$ python -q
>>> import numpy as np
>>> import numpy.linalg as la
>>> np.set_printoptions(suppress=True, linewidth=100)
>>> u = np.array([3, 3, 4, 1])
>>> v = np.array([-1, 2, 0, 3, -2, 1, -2, 0, -2, -1])
>>> data = u[:, None] + v[None, :]
>>> data
array([[ 2,  5,  3,  6,  1,  4,  1,  3,  1,  2],
       [ 2,  5,  3,  6,  1,  4,  1,  3,  1,  2],
       [ 3,  6,  4,  7,  2,  5,  2,  4,  2,  3],
       [ 0,  3,  1,  4, -1,  2, -1,  1, -1,  0]])
>>> la.matrix_rank(data, rtol=0.1)
np.int64(2)
>>> la.cond(data) > 100
np.True_
>>> la.lstsq(data[:-1].T, data[-1])[2]
np.int32(2)
>>> np.abs(np.diag(la.qr(data)[1])) > 1e-9
array([ True,  True, False, False])
>>> np.round(np.trace(la.pinv(data) @ data), 1)
np.float64(2.0)
>>> np.round(data @ la.pinv(data) @ data, 1) + 0
array([[ 2.,  5.,  3.,  6.,  1.,  4.,  1.,  3.,  1.,  2.],
       [ 2.,  5.,  3.,  6.,  1.,  4.,  1.,  3.,  1.,  2.],
       [ 3.,  6.,  4.,  7.,  2.,  5.,  2.,  4.,  2.,  3.],
       [ 0.,  3.,  1.,  4., -1.,  2., -1.,  1., -1.,  0.]])
>>> rk = la.matrix_rank(data)
>>> rk
np.int64(2)
>>> ns = la.svd(data)[2][rk:].T
>>> [int(la.matrix_rank(data[:i])) for i in range(1, len(data) + 1)]
[1, 1, 2, 2]
>>> la.matrix_rank(data.T @ data), la.matrix_rank(data @ data.T)
(np.int64(2), np.int64(2))
>>> [int(la.matrix_rank(data[:, :j + 1])) for j in range(10)]
[1, 2, 2, 2, 2, 2, 2, 2, 2, 2]
>>> np.allclose(data @ ns, 0)
True
>>> [int(la.matrix_rank(np.delete(data, i, axis=0))) for i in range(4)]
[2, 2, 2, 2]
>>> cov = data.T @ data
>>> (data @ data.T).shape
(4, 4)
>>> Y = np.array([[-2, 4, 1, 5, 1],
...     [-3, 4, 0, -3, 0],
...     [2, -1, -5, 4, -4],
...     [5, 1, 5, 2, 5],
...     [1, -4, -1, 4, -4]])
>>> M = np.tril(Y)
>>> M
array([[-2,  0,  0,  0,  0],
       [-3,  4,  0,  0,  0],
       [ 2, -1, -5,  0,  0],
       [ 5,  1,  5,  2,  0],
       [ 1, -4, -1,  4, -4]])
>>> Y = la.inv(M)
>>> np.round(la.det(M) * Y, 1) + 0
array([[ 160.,    0.,    0.,    0.,    0.],
       [ 120.,  -80.,    0.,    0.,    0.],
       [  40.,   16.,   64.,    0.,    0.],
       [-560.,    0., -160., -160.,    0.],
       [-650.,   76., -176., -160.,   80.]])
>>> np.allclose(Y, M.T)
False
>>> np.round(la.det(M) * la.det(Y), 1)
np.float64(1.0)
>>> round(la.cond(M), 1)
np.float64(24.5)
>>> Y.round(1) + 0
array([[-0.5,  0. ,  0. ,  0. ,  0. ],
       [-0.4,  0.3,  0. ,  0. ,  0. ],
       [-0.1, -0.1, -0.2,  0. ,  0. ],
       [ 1.8,  0. ,  0.5,  0.5,  0. ],
       [ 2. , -0.2,  0.6,  0.5, -0.2]])
>>> np.round(la.inv(Y), 1) + 0
array([[-2.,  0.,  0.,  0.,  0.],
       [-3.,  4.,  0.,  0.,  0.],
       [ 2., -1., -5.,  0.,  0.],
       [ 5.,  1.,  5.,  2.,  0.],
       [ 1., -4., -1.,  4., -4.]])
>>> Y = M / la.norm(M, axis=1, keepdims=True)
>>> cov = Y @ Y.T
>>> (cov - 2 * np.eye(5)).round(6).argmax(axis=1)
array([1, 0, 4, 4, 2])
>>> round(np.degrees(np.arccos(np.clip(cov[1, 4], -1, 1))), 1)
np.float64(122.5)
>>> cov[1].round(1)
array([ 0.6,  1. , -0.4, -0.3, -0.5])
>>> np.argwhere(np.triu(np.abs(cov) > 0.95, 1))
array([], shape=(0, 2), dtype=int64)
>>> np.einsum("ii->", M)
np.int64(-5)
>>> round(la.det(M[::-1]), 1)
np.float64(-320.0)
>>> round(float(la.det(2 * M)), 1), round(float(la.det(M)), 1)
(-10240.0, -320.0)
>>> la.matrix_rank(M - M[0, 0] * np.eye(5))
np.int64(4)
>>> [int(la.matrix_rank(la.matrix_power(M, p))) for p in range(1, 6)]
[5, 5, 5, 5, 5]
>>> O, R = la.qr(M)
>>> O.shape, R.shape
((5, 5), (5, 5))
>>> np.round(np.abs(np.diag(R)), 1)
array([6.6, 5.5, 5.9, 3.3, 0.5])
>>> np.round(O.T @ O, 1) + 0
array([[1., 0., 0., 0., 0.],
       [0., 1., 0., 0., 0.],
       [0., 0., 1., 0., 0.],
       [0., 0., 0., 1., 0.],
       [0., 0., 0., 0., 1.]])
>>> feats = np.load("layer15.npy")
>>> feats
array([[ 0.4, -0.2, -0.2, -0.4],
       [-0.2,  0.1,  0.1,  0.2],
       [-0.2,  0.1,  0.1,  0.2],
       [-0.4,  0.2,  0.2,  0.4]])
>>> # rows 1 and 2 are equal
>>> evals, vecs = la.eigh(feats)
>>> evals.round(1) + 0
array([0., 0., 0., 1.])
>>> np.unique(evals.round(6) + 0, return_counts=True)[1]
array([3, 1])
>>> evals, vecs = la.eigh(feats)
>>> x0 = np.array([4, 3, 0, -2])
>>> round(x0 @ feats @ x0 / (x0 @ x0), 1), round(float(evals[0]), 1), evals[-1]
(np.float64(0.3), -0.0, np.float64(1.0))
>>> np.round(np.abs(feats).sum(axis=1).max(), 1), np.abs(evals).max()
(np.float64(1.2), np.float64(1.0))
>>> [round(float(x), 1) for x in la.svd(feats, compute_uv=False)[:3]]
[1.0, 0.0, 0.0]
>>> round(float(la.norm(feats, 2) / la.norm(feats)), 1)
1.0
>>> np.argsort(-la.norm(feats, axis=0).round(6), kind="stable")[:3]
array([0, 3, 1])
